In [1]: import numpy as np

In [2]: np.set_printoptions(precision=1, suppress=True, linewidth=120, legacy="1.25")

In [3]: def tidy(a):
   ...:     return np.round(a, 1) + 0
   ...: 

In [4]: A = np.loadtxt("data.csv", delimiter=",")

In [5]: A
Out[5]: 
array([[  0.8,   0.4,  -0.4,  -1.3],
       [  0.1,   0.1,   0.3,   0.1],
       [  0.9,   0.3,   0.1,  -1.8],
       [ -0.2,   0.2,   0.3,   0.5],
       [  1. ,   1.3,  -0.5,  -4. ],
       [  4.6,   3.2,  -1.7,  -9.8],
       [  3.3,   3.2,  -1. ,  -8. ],
       [  6.2,   4.9,  -2.7, -15.5],
       [  5.3,   4.2,  -2.5, -13.5],
       [  3.5,   2.4,  -1.4,  -8.5],
       [  1.8,   1.3,  -1.4,  -4.8],
       [  2.2,   1.8,  -0.9,  -5.6],
       [  0.6,   0.9,  -0.3,  -2.1],
       [  0. ,   0.4,  -0.2,  -1.2],
       [  1.8,   0.9,  -0.5,  -3.9],
       [  4.7,   2.8,  -1.8, -10.4],
       [  5.7,   4. ,  -2.3, -13.1],
       [  0.5,   0.6,   0.1,  -1.9],
       [  6.5,   4.2,  -2.7, -15.2],
       [  0.7,   0.3,  -0.1,  -1.3],
       [  4.2,   3.1,  -1.7, -10.5],
       [  3.7,   2.2,  -1.5,  -8.9],
       [  0.6,   0.4,   0.2,  -1.7]])

In [6]: Uu, sigma, Vt = np.linalg.svd(A, full_matrices=False)

In [7]: tidy(Uu.T @ Uu)
Out[7]: 
array([[1., 0., 0., 0.],
       [0., 1., 0., 0.],
       [0., 0., 1., 0.],
       [0., 0., 0., 1.]])

In [8]: np.abs(Uu[:, 0]).round(6).argmax()
Out[8]: 7

In [9]: tidy(np.cumsum(sigma ** 2) / np.sum(sigma ** 2))
Out[9]: array([1., 1., 1., 1.])

In [10]: tidy(sigma / sigma[0])
Out[10]: array([1., 0., 0., 0.])

In [11]: d = np.linalg.norm(A[:, None] - A[None], axis=-1)

In [12]: np.linalg.matrix_rank(d ** 2)
Out[12]: 6

In [13]: tidy(d[:5, :5])
Out[13]: 
array([[0. , 1.7, 0.7, 2.2, 2.9],
       [1.7, 0. , 2.1, 0.5, 4.4],
       [0.7, 2.1, 0. , 2.6, 2.5],
       [2.2, 0.5, 2.6, 0. , 4.9],
       [2.9, 4.4, 2.5, 4.9, 0. ]])

In [14]: tidy(d[17])
Out[14]: 
array([ 0.9,  2.1,  0.5,  2.5,  2.3,  9.4,  7.3, 15.6, 13.3,  7.6,  3.6,  4.4,  0.5,  0.9,  2.5,  9.9, 13. ,  0. ,
       15.3,  0.7,  9.9,  8. ,  0.3])

In [15]: d.shape
Out[15]: (23, 23)

In [16]: d.mean(axis=1).argmax()
Out[16]: 7

In [17]: Z = A[[6, 16]].astype(float)

In [18]: for _ in range(3):
    ...:     labels = np.linalg.norm(A[:, None] - Z, axis=-1).argmin(axis=1)
    ...:     Z = np.array([A[labels == j].mean(axis=0) for j in range(2)])
    ...: 

In [19]: labels
Out[19]: array([0, 0, 0, 0, 0, 1, 1, 1, 1, 1, 0, 0, 0, 0, 0, 1, 1, 0, 1, 0, 1, 1, 0])

In [20]: tidy(Z)
Out[20]: 
array([[  0.8,   0.7,  -0.3,  -2.2],
       [  4.8,   3.4,  -1.9, -11.3]])

In [21]: np.abs(Z[1] - Z[0]).argmax()
Out[21]: 3

In [22]: tidy(Z[1] - Z[0])
Out[22]: array([ 3.9,  2.7, -1.7, -9.1])

In [23]: J = np.load("x.npy")

In [24]: tidy(J)
Out[24]: 
array([[ 1.1,  0. , -0.7, -0.2,  0.2],
       [ 0. ,  0.2,  0.6,  0.7, -1.1],
       [-0.7,  0.6,  0.5,  0.4,  0.8],
       [-0.2,  0.7,  0.4,  0.7,  0.7],
       [ 0.2, -1.1,  0.8,  0.7, -0.4]])

In [25]: Uu, sigma, Vt = np.linalg.svd(J)

In [26]: np.argmax(sigma[:-1] / (sigma[1:] + 1e-6)) + 1
Out[26]: 4

In [27]: tidy(sigma)
Out[27]: array([2., 2., 1., 1., 0.])

In [28]: B = Uu[:, :4] @ np.diag(sigma[:4]) @ Vt[:4]

In [29]: tidy(B)
Out[29]: 
array([[ 1.1,  0. , -0.7, -0.2,  0.2],
       [ 0. ,  0.2,  0.6,  0.7, -1.1],
       [-0.7,  0.6,  0.5,  0.4,  0.8],
       [-0.2,  0.7,  0.4,  0.7,  0.7],
       [ 0.2, -1.1,  0.8,  0.7, -0.4]])

In [30]: tidy(np.abs(J - B).max())
Out[30]: 0.0

In [31]: tidy(np.linalg.norm(J - B, 2)), tidy(sigma[4])
Out[31]: (0.0, 0.0)

In [32]: W = np.array([[1, 1], [0, 2], [-2, 0], [3, 0], [2, 3]])

In [33]: c = np.array([3, -1])

In [34]: act = np.maximum(B @ W + c, 0)

In [35]: (act > 0).astype(int)
Out[35]: 
array([[1, 1],
       [1, 0],
       [1, 1],
       [1, 1],
       [1, 0]])

In [36]: tidy(act)
Out[36]: 
array([[5.4, 0.9],
       [1.8, 0. ],
       [4.2, 1.9],
       [5.3, 2.2],
       [2.8, 0. ]])

In [37]: Z = np.array([[-6, 2, -3], [6, -8, -1]])

In [38]: tidy(act @ Z)
Out[38]: 
array([[-26.9,   3.7, -17. ],
       [-10.6,   3.5,  -5.3],
       [-14.2,  -6.4, -14.5],
       [-18.5,  -7. , -18.1],
       [-16.6,   5.5,  -8.3]])

In [39]: (act @ Z).round(6).argmax(axis=1)
Out[39]: array([1, 1, 1, 1, 1])

In [40]: W @ Z
Out[40]: 
array([[  0,  -6,  -4],
       [ 12, -16,  -2],
       [ 12,  -4,   6],
       [-18,   6,  -9],
       [  6, -20,  -9]])

In [41]: x = np.array([1, 1, 3, -1, -1])

In [42]: np.linalg.norm(J @ x) <= np.linalg.norm(J, 2) * np.linalg.norm(x) + 1e-9
Out[42]: True

In [43]: tidy(np.einsum("ij,j->i", J, x))
Out[43]: array([-1. ,  2.4,  0.1,  0.5,  1.3])

In [44]: tidy(J @ (2 * x))
Out[44]: array([-2. ,  4.8,  0.2,  1. ,  2.5])

In [45]: (J @ x).argmax()
Out[45]: 1

In [46]: X = np.load("w.npy")

In [47]: X
Out[47]: 
array([[ 21,  -9,   6,   9],
       [ -9,  21,  -6, -17],
       [  6,  -6,  18,   2],
       [  9, -17,   2,  19]])

In [48]: # symmetric

In [49]: vals, vecs = np.linalg.eigh(X)

In [50]: x = np.array([0, 0, -1, 1])

In [51]: tidy(vecs * np.maximum(vals, 0) @ vecs.T)
Out[51]: 
array([[ 21.,  -9.,   6.,   9.],
       [ -9.,  21.,  -6., -17.],
       [  6.,  -6.,  18.,   2.],
       [  9., -17.,   2.,  19.]])

In [52]: x @ X @ x
Out[52]: 33

In [53]: tidy(np.linalg.eigvalsh(X[1:, 1:]))
Out[53]: array([ 2.5, 16.9, 38.6])

In [54]: (np.sign(vecs[:, -1].round(6)) == np.sign(vecs[0, -1].round(6))).astype(int)
Out[54]: array([1, 0, 1, 1])

In [55]: np.abs(X).sum(axis=1).max(), tidy(np.abs(vals).max())
Out[55]: (53, 46.3)

In [56]: tidy(vecs * np.abs(vals) @ vecs.T)
Out[56]: 
array([[ 21.,  -9.,   6.,   9.],
       [ -9.,  21.,  -6., -17.],
       [  6.,  -6.,  18.,   2.],
       [  9., -17.,   2.,  19.]])

In [57]: vals, vecs = np.linalg.eigh(X)

In [58]: tidy(vecs.T @ X @ vecs)
Out[58]: 
array([[ 2.4,  0. ,  0. ,  0. ],
       [ 0. , 12.6,  0. ,  0. ],
       [ 0. ,  0. , 17.7,  0. ],
       [ 0. ,  0. ,  0. , 46.3]])

In [59]: tidy(np.abs(vecs[:, -1]))
Out[59]: array([0.5, 0.6, 0.3, 0.6])

In [60]: tidy(np.linalg.svd(X, compute_uv=False))
Out[60]: array([46.3, 17.7, 12.6,  2.4])

In [61]: tidy(vals)
Out[61]: array([ 2.4, 12.6, 17.7, 46.3])

In [62]: np.unique(vals.round(6) + 0, return_counts=True)[1]
Out[62]: array([1, 1, 1, 1])

In [63]: tidy(vecs @ np.diag(vals) @ vecs.T)
Out[63]: 
array([[ 21.,  -9.,   6.,   9.],
       [ -9.,  21.,  -6., -17.],
       [  6.,  -6.,  18.,   2.],
       [  9., -17.,   2.,  19.]])

In [64]: q, r_ = np.linalg.qr(X)

In [65]: q.shape, r_.shape
Out[65]: ((4, 4), (4, 4))

In [66]: np.allclose(r_.T @ r_, X.T @ X)
Out[66]: True

In [67]: tidy(abs(r_[0, 0])), tidy(np.linalg.norm(X[:, 0]))
Out[67]: (25.3, 25.3)

In [68]: tidy(q.T @ q)
Out[68]: 
array([[1., 0., 0., 0.],
       [0., 1., 0., 0.],
       [0., 0., 1., 0.],
       [0., 0., 0., 1.]])

In [69]: tidy(q @ r_)
Out[69]: 
array([[ 21.,  -9.,   6.,   9.],
       [ -9.,  21.,  -6., -17.],
       [  6.,  -6.,  18.,   2.],
       [  9., -17.,   2.,  19.]])

In [70]: tidy(np.linalg.det(X[::-1]))
Out[70]: 24768.0

In [71]: tidy(np.linalg.eigvals(X).sum().real)
Out[71]: 79.0

In [72]: tidy(np.poly(X))
Out[72]: array([     1.,    -79.,   1810., -14232.,  24768.])

In [73]: np.einsum("ii->", X)
Out[73]: 79

In [74]: tidy(np.linalg.det(2 * X)), tidy(np.linalg.det(X))
Out[74]: (396288.0, 24768.0)

In [75]: M = np.loadtxt("arr.csv", delimiter=",")

In [76]: M
Out[76]: 
array([[-2.,  0.,  0.,  2.,  0.,  0.],
       [-3., -2.,  0.,  3.,  2.,  0.],
       [ 0., -2., -2.,  0.,  2.,  2.],
       [-6.,  0.,  0., -2.,  0.,  0.],
       [-9., -6.,  0., -3., -2.,  0.],
       [ 0., -6., -6.,  0., -2., -2.]])

In [77]: x = np.array([5, 2, 5, 2, 7, 1])

In [78]: a = np.maximum(M @ x, 0)

In [79]: M.T @ a
Out[79]: array([-3., -6., -4.,  3.,  6.,  4.])

In [80]: a
Out[80]: array([0., 1., 2., 0., 0., 0.])

In [81]: def softmax(z):
    ...:     e = np.exp(z - z.max(axis=-1, keepdims=True))
    ...:     return e / e.sum(axis=-1, keepdims=True)
    ...: 

In [82]: tidy(softmax(10 * M[0]))
Out[82]: array([0., 0., 0., 1., 0., 0.])

In [83]: scores = M @ M.T / np.sqrt(6)

In [84]: tidy(softmax(scores)[0] @ M)
Out[84]: array([-5.6, -3.4,  0. ,  0. ,  0. ,  0. ])

In [85]: softmax(scores).round(6).argmax(axis=1)
Out[85]: array([1, 1, 2, 4, 4, 5])

In [86]: tidy(softmax(scores + np.triu(np.full(scores.shape, -np.inf), 1)))
Out[86]: 
array([[1., 0., 0., 0., 0., 0.],
       [0., 1., 0., 0., 0., 0.],
       [0., 0., 1., 0., 0., 0.],
       [0., 0., 0., 1., 0., 0.],
       [0., 0., 0., 0., 1., 0.],
       [0., 0., 0., 0., 0., 1.]])

In [87]: tidy(np.linalg.matrix_power(M, 3))
Out[87]: 
array([[ 64.,   0.,   0.,   0.,   0.,   0.],
       [288.,  64.,   0.,   0.,   0.,   0.],
       [288., 192.,  64.,   0.,   0.,   0.],
       [  0.,   0.,   0.,  64.,   0.,   0.],
       [  0.,   0.,   0., 288.,  64.,   0.],
       [  0.,   0.,   0., 288., 192.,  64.]])

In [88]: tidy(np.abs(np.linalg.eigvals(M)).max())
Out[88]: 4.0

In [89]: np.allclose(M, M.T)
Out[89]: False

In [90]: tidy(np.sort(np.abs(np.linalg.eigvals(M))))
Out[90]: array([4., 4., 4., 4., 4., 4.])

In [91]: (M - M.T) / 2
Out[91]: 
array([[ 0. ,  1.5,  0. ,  4. ,  4.5,  0. ],
       [-1.5,  0. ,  1. ,  1.5,  4. ,  3. ],
       [ 0. , -1. ,  0. ,  0. ,  1. ,  4. ],
       [-4. , -1.5,  0. ,  0. ,  1.5,  0. ],
       [-4.5, -4. , -1. , -1.5,  0. ,  1. ],
       [ 0. , -3. , -4. ,  0. , -1. ,  0. ]])

In [92]: B = np.linalg.inv(M)

In [93]: tidy(np.linalg.inv(B))
Out[93]: 
array([[-2.,  0.,  0.,  2.,  0.,  0.],
       [-3., -2.,  0.,  3.,  2.,  0.],
       [ 0., -2., -2.,  0.,  2.,  2.],
       [-6.,  0.,  0., -2.,  0.,  0.],
       [-9., -6.,  0., -3., -2.,  0.],
       [ 0., -6., -6.,  0., -2., -2.]])

In [94]: np.allclose(B, M.T)
Out[94]: False

In [95]: (np.abs(B) > 1e-9).astype(int)
Out[95]: 
array([[1, 0, 0, 1, 0, 0],
       [1, 1, 0, 1, 1, 0],
       [1, 1, 1, 1, 1, 1],
       [1, 0, 0, 1, 0, 0],
       [1, 1, 0, 1, 1, 0],
       [1, 1, 1, 1, 1, 1]])

In [96]: mat = np.load("mat.npy")

In [97]: mat
Out[97]: 
array([[-5.,  9.,  0., -6.],
       [-6., 10.,  0., -6.],
       [-4.,  7.,  0., -5.],
       [-6.,  9.,  0., -5.]])

In [98]: # looks like rank 3

In [99]: r = np.linalg.matrix_rank(mat)

In [100]: r
Out[100]: 3

In [101]: ns = np.linalg.svd(mat)[2][r:].T

In [102]: np.linalg.matrix_rank(mat.T @ mat), np.linalg.matrix_rank(mat @ mat.T)
Out[102]: (3, 3)

In [103]: np.allclose(mat @ ns, 0)
Out[103]: True

In [104]: [int(np.linalg.matrix_rank(np.delete(mat, i, axis=0))) for i in range(4)]
Out[104]: [3, 3, 3, 3]

In [105]: [int(np.linalg.matrix_rank(mat[:, :j + 1])) for j in range(4)]
Out[105]: [1, 2, 2, 3]
